>>> import numpy as np
>>> import numpy.linalg as la
>>> np.set_printoptions(precision=1, suppress=True, linewidth=140, floatmode="fixed")
>>> X = np.loadtxt("a.csv", delimiter=",")
>>> X.round(1) + 0
array([[ 0.0,  0.4, -0.1,  0.0,  0.3, -0.3,  0.4, -0.1, -0.5,  0.0,  0.6],
       [ 0.2, -0.2,  0.0, -0.1,  0.2, -0.4, -0.4, -0.4, -0.4,  0.5, -0.3],
       [-0.1,  0.4, -0.3,  0.2, -0.1, -0.4, -0.1,  0.6, -0.2,  0.0, -0.4],
       [ 0.6, -0.1, -0.3, -0.3, -0.4, -0.2,  0.1, -0.1, -0.1, -0.4,  0.0],
       [ 0.4, -0.1,  0.3,  0.4, -0.1, -0.2, -0.4,  0.4,  0.1,  0.0,  0.5],
       [ 0.2,  0.0,  0.2,  0.4,  0.0, -0.5,  0.5, -0.2,  0.3,  0.0, -0.2],
       [ 0.4,  0.0,  0.2, -0.4,  0.5,  0.2,  0.3,  0.5,  0.1,  0.2, -0.1],
       [ 0.1,  0.6,  0.1, -0.1,  0.3, -0.1, -0.4, -0.3,  0.3, -0.3, -0.1],
       [ 0.1,  0.2,  0.6,  0.1, -0.3,  0.3,  0.1,  0.0, -0.5, -0.1, -0.3],
       [-0.4, -0.4,  0.4, -0.4,  0.1, -0.4, -0.1,  0.2, -0.1, -0.4,  0.0],
       [ 0.1, -0.3, -0.2,  0.5,  0.5,  0.2,  0.0,  0.0, -0.2, -0.5, -0.2]])
>>> rng = np.random.default_rng(3424)
>>> idx = rng.permutation(11)
>>> idx
array([ 7,  6,  1,  8, 10,  0,  3,  5,  4,  9,  2])
>>> A2 = X[idx][:, idx]
>>> np.round(np.trace(A2), 1)
np.float64(-2.6)
>>> np.round(X @ X, 1) + 0
array([[ 0.3, -0.5, -0.3,  0.1,  0.7,  0.1, -0.3,  0.1, -0.1,  0.1,  0.1],
       [-0.6, -0.3, -0.1, -0.2, -0.2, -0.3, -0.2,  0.2,  0.0,  0.0,  0.6],
       [ 0.1,  0.2,  0.0, -0.5, -0.1,  0.0, -0.6, -0.5,  0.2,  0.1,  0.0],
       [-0.2,  0.3, -0.2, -0.1,  0.3,  0.4,  0.4, -0.3, -0.1,  0.3,  0.4],
       [ 0.0,  0.3, -0.4,  0.2,  0.1, -0.1, -0.2, -0.1, -0.4, -0.7,  0.1],
       [ 0.3,  0.2,  0.0, -0.6, -0.1,  0.2,  0.1,  0.5, -0.5,  0.0,  0.0],
       [ 0.0,  0.5,  0.5,  0.1,  0.4, -0.3, -0.2,  0.2,  0.0,  0.0,  0.3],
       [ 0.1,  0.0,  0.0,  0.4, -0.3, -0.1, -0.3, -0.2, -0.6,  0.5,  0.0],
       [ 0.0,  0.3, -0.6, -0.1,  0.1, -0.6,  0.1,  0.2,  0.2,  0.3, -0.3],
       [-0.2,  0.3, -0.2,  0.3, -0.1,  0.5, -0.4,  0.4,  0.3,  0.1, -0.1],
       [ 0.6,  0.0, -0.2,  0.2, -0.4,  0.0,  0.1,  0.0,  0.3,  0.0,  0.5]])
>>> round(np.abs(la.eigvals(X)).max(), 1)
np.float64(1.0)
>>> np.round(np.trace(X), 1)
np.float64(-2.6)
>>> np.sort(np.abs(la.eigvals(X)))
array([1.0, 1.0, 1.0, 1.0, 1.0, 1.0, 1.0, 1.0, 1.0, 1.0, 1.0])
>>> np.allclose(X @ X.T, X.T @ X)
True
>>> np.round((X + X.T) / 2, 1) + 0
array([[ 0.0,  0.3, -0.1,  0.3,  0.3,  0.0,  0.4,  0.0, -0.2, -0.2,  0.4],
       [ 0.3, -0.2,  0.2, -0.1,  0.0, -0.2, -0.2,  0.1, -0.1,  0.1, -0.3],
       [-0.1,  0.2, -0.3, -0.1,  0.1, -0.1,  0.0,  0.4,  0.2,  0.2, -0.3],
       [ 0.3, -0.1, -0.1, -0.3,  0.0,  0.1, -0.2, -0.1,  0.0, -0.4,  0.2],
       [ 0.3,  0.0,  0.1,  0.0, -0.1, -0.1,  0.0,  0.3, -0.1,  0.1,  0.5],
       [ 0.0, -0.2, -0.1,  0.1, -0.1, -0.5,  0.3, -0.1,  0.3, -0.2,  0.0],
       [ 0.4, -0.2,  0.0, -0.2,  0.0,  0.3,  0.3,  0.0,  0.1,  0.1, -0.1],
       [ 0.0,  0.1,  0.4, -0.1,  0.3, -0.1,  0.0, -0.3,  0.2, -0.1, -0.1],
       [-0.2, -0.1,  0.2,  0.0, -0.1,  0.3,  0.1,  0.2, -0.5, -0.1, -0.2],
       [-0.2,  0.1,  0.2, -0.4,  0.1, -0.2,  0.1, -0.1, -0.1, -0.4, -0.2],
       [ 0.4, -0.3, -0.3,  0.2,  0.5,  0.0, -0.1, -0.1, -0.2, -0.2, -0.2]])
>>> round(la.det(X), 1)
np.float64(1.0)
>>> x0 = np.array([1, 0, 1, -1, 0, 1, 0, -2, 1, 2, 2])
>>> np.round(la.norm(x0), 1), np.round(la.norm(X @ x0), 1)
(np.float64(4.1), np.float64(4.1))
>>> np.round(la.det(X), 1)
np.float64(1.0)
>>> [p for p in range(1, 25) if np.allclose(la.matrix_power(X, p), np.eye(11))]
[]
>>> np.sort(np.abs(np.degrees(np.angle(la.eigvals(X)))))
array([  0.0,  55.7,  55.7,  85.5,  85.5, 126.9, 126.9, 148.3, 148.3, 176.2, 176.2])
>>> np.round(X.T @ (X @ x0), 1) + 0
array([ 1.0,  0.0,  1.0, -1.0,  0.0,  1.0,  0.0, -2.0,  1.0,  2.0,  2.0])
>>> A = np.loadtxt("m.csv", delimiter=",")
>>> A.round(1) + 0
array([[ 0.0, -0.8,  0.5, -0.4, -0.2,  0.4,  0.6,  0.3, -0.2, -0.2],
       [-0.8,  1.3,  0.4,  0.1, -0.3,  0.4, -0.4,  0.0, -0.3, -0.3],
       [ 0.5,  0.4,  1.0,  0.3,  0.2,  0.0,  0.5,  0.2,  0.0,  0.1],
       [-0.4,  0.1,  0.3,  1.0,  0.3,  0.2,  0.3, -0.4,  0.3, -0.3],
       [-0.2, -0.3,  0.2,  0.3,  1.3,  0.1, -0.2, -0.2,  0.2, -0.1],
       [ 0.4,  0.4,  0.0,  0.2,  0.1,  1.4,  0.2, -0.1, -0.1,  0.4],
       [ 0.6, -0.4,  0.5,  0.3, -0.2,  0.2,  0.3, -0.6, -0.4, -0.3],
       [ 0.3,  0.0,  0.2, -0.4, -0.2, -0.1, -0.6,  0.0,  0.0, -0.6],
       [-0.2, -0.3,  0.0,  0.3,  0.2, -0.1, -0.4,  0.0,  1.2,  0.1],
       [-0.2, -0.3,  0.1, -0.3, -0.1,  0.4, -0.3, -0.6,  0.1,  1.5]])
>>> evals, V = la.eigh(A)
>>> round(float(evals.sum()), 1), np.round(np.trace(A), 1)
(9.0, np.float64(9.0))
>>> np.round(la.eigvalsh(A @ A), 1) + 0
array([0.0, 1.0, 1.0, 1.0, 1.0, 1.0, 4.0, 4.0, 4.0, 4.0])
>>> (evals > 1e-8).sum(), (evals < -1e-8).sum()
(np.int64(7), np.int64(2))
>>> evals.round(1) + 0
array([-1.0, -1.0,  0.0,  1.0,  1.0,  1.0,  2.0,  2.0,  2.0,  2.0])
>>> np.round(la.svd(A, compute_uv=False), 1) + 0
array([2.0, 2.0, 2.0, 2.0, 1.0, 1.0, 1.0, 1.0, 1.0, 0.0])
>>> la.eigvalsh(A + 2 * np.eye(10))
array([1.0, 1.0, 2.0, 3.0, 3.0, 3.0, 4.0, 4.0, 4.0, 4.0])
>>> np.round(V @ np.diag(evals) @ V.T, 1) + 0
array([[ 0.0, -0.8,  0.5, -0.4, -0.2,  0.4,  0.6,  0.3, -0.2, -0.2],
       [-0.8,  1.3,  0.4,  0.1, -0.3,  0.4, -0.4,  0.0, -0.3, -0.3],
       [ 0.5,  0.4,  1.0,  0.3,  0.2,  0.0,  0.5,  0.2,  0.0,  0.1],
       [-0.4,  0.1,  0.3,  1.0,  0.3,  0.2,  0.3, -0.4,  0.3, -0.3],
       [-0.2, -0.3,  0.2,  0.3,  1.3,  0.1, -0.2, -0.2,  0.2, -0.1],
       [ 0.4,  0.4,  0.0,  0.2,  0.1,  1.4,  0.2, -0.1, -0.1,  0.4],
       [ 0.6, -0.4,  0.5,  0.3, -0.2,  0.2,  0.3, -0.6, -0.4, -0.3],
       [ 0.3,  0.0,  0.2, -0.4, -0.2, -0.1, -0.6,  0.0,  0.0, -0.6],
       [-0.2, -0.3,  0.0,  0.3,  0.2, -0.1, -0.4,  0.0,  1.2,  0.1],
       [-0.2, -0.3,  0.1, -0.3, -0.1,  0.4, -0.3, -0.6,  0.1,  1.5]])
